% python3 -q
>>> import numpy as np
>>> from numpy import linalg as LA
>>> np.set_printoptions(suppress=True, linewidth=200)
>>> E = np.load("sample7.npy")
>>> E.round(2) + 0
array([[0.37, 0.48, 0.03, 0.03],
       [0.48, 0.63, 0.04, 0.04],
       [0.03, 0.04, 0.  , 0.  ],
       [0.03, 0.04, 0.  , 0.  ]])
>>> vec = np.array([-5, -1, 0, -1])
>>> np.round(E @ vec, 2)
array([-2.35, -3.07, -0.18, -0.18])
>>> np.round(LA.eigvalsh(2 * E - np.eye(4)), 2)
array([-1., -1., -1.,  1.])
>>> s = 20 * 0.7 ** np.arange(3)
>>> rng = np.random.default_rng(78306)
>>> J = rng.normal(size=(24, 3)) * rng.permutation(s)
>>> J.round(2)
array([[-19.58,  -2.73,  -2.85],
       [-57.51, -22.2 ,   6.48],
       [-11.01,  19.16,  11.65],
       [  9.03,   9.35,   3.85],
       [-35.95,  16.38,  10.42],
       [-29.24,   3.65,   3.03],
       [  2.64, -14.91,  -5.79],
       [-13.42,   6.63,  -1.22],
       [ 13.24, -19.16,  -3.46],
       [-25.25,  10.97,  -6.94],
       [-13.71,  -3.12,   3.09],
       [  2.63,   4.11,  17.92],
       [-11.34,   4.97, -11.09],
       [-29.04,  15.31,   6.46],
       [ -4.8 ,  -2.71,   5.33],
       [ 10.24,  -7.34,  10.73],
       [ 42.21,  -3.02,  -6.9 ],
       [-10.16,   5.18,  18.84],
       [  0.41, -14.1 ,  18.35],
       [-17.68, -10.94,   4.29],
       [  4.74,  -0.7 ,  11.67],
       [ 14.8 ,  -5.41, -12.68],
       [ 11.42,   9.15,  10.75],
       [ 11.61,   0.99, -12.49]])
>>> J[24]
Traceback (most recent call last):
  File "<python-input-12>", line 1, in <module>
    J[24]
    ~^^^^
IndexError: index 24 is out of bounds for axis 0 with size 24
>>> round(float(np.abs(J).max()), 2)
57.51
>>> round(float(LA.norm(J)), 2)
127.37
>>> np.count_nonzero(J)
np.int64(72)
>>> np.unravel_index(np.abs(J).argmax(), J.shape)
(np.int64(1), np.int64(0))
>>> J.shape
(24, 3)
>>> np.round(J.sum(axis=0), 2)
array([-155.71,   -0.47,   79.46])
